In [1]: import numpy as np

In [2]: np.set_printoptions(precision=2, suppress=True, linewidth=160)

In [3]: def tidy(a):
   ...:     return np.round(a, 2) + 0
   ...: 

In [4]: data = np.load("data.npy")

In [5]: data
Out[5]: 
array([[-8, -9, -2],
       [-8, -9, -2],
       [ 0,  0,  0],
       [ 8,  9,  2]])

In [6]: # rows and columns are dependent

In [7]: Uu, s, VT = np.linalg.svd(data)

In [8]: np.argmax(s[:-1] / (s[1:] + 1e-6)) + 1
Out[8]: np.int64(1)

In [9]: A2 = Uu[:, :1] @ np.diag(s[:1]) @ VT[:1]

In [10]: print(tidy(np.linalg.norm(data - A2) / np.linalg.norm(data)))
0.0

In [11]: np.linalg.lstsq(data[:-1].T, data[-1])[2]
Out[11]: np.int32(1)

In [12]: tidy(np.trace(np.linalg.pinv(data) @ data))
Out[12]: np.float64(1.0)

In [13]: np.abs(np.diag(np.linalg.qr(data)[1])) > 1e-9
Out[13]: array([ True, False, False])

In [14]: print(tidy(data @ np.linalg.pinv(data) @ data))
[[-8. -9. -2.]
 [-8. -9. -2.]
 [ 0.  0.  0.]
 [ 8.  9.  2.]]

In [15]: x = np.array([-1, -2, 1])

In [16]: a = np.maximum(data @ x, 0)

In [17]: print(a)
[24 24  0  0]

In [18]: print(data * (a > 1e-9)[:, None])
[[-8 -9 -2]
 [-8 -9 -2]
 [ 0  0  0]
 [ 0  0  0]]

In [19]: np.tanh(data @ x)
Out[19]: array([ 1.,  1.,  0., -1.])

In [20]: np.maximum(data @ x, 0) - np.maximum(-data @ x, 0)
Out[20]: array([ 24,  24,   0, -24])

In [21]: W0 = np.loadtxt("test19.csv", delimiter=",")

In [22]: W0
Out[22]: 
array([[2., 4., 3., 1., 5.],
       [2., 1., 4., 3., 1.],
       [2., 1., 4., 3., 1.],
       [3., 2., 1., 1., 3.]])

In [23]: gram = W0.T @ W0

In [24]: tidy(np.linalg.eigvalsh(gram)[::-1])
Out[24]: array([116.57,  21.39,   3.04,   0.  ,   0.  ])

In [25]: np.allclose(gram, gram.T)
Out[25]: True

In [26]: np.diag(gram)
Out[26]: array([21., 22., 42., 20., 36.])

In [27]: (W0 @ W0.T).shape
Out[27]: (4, 4)
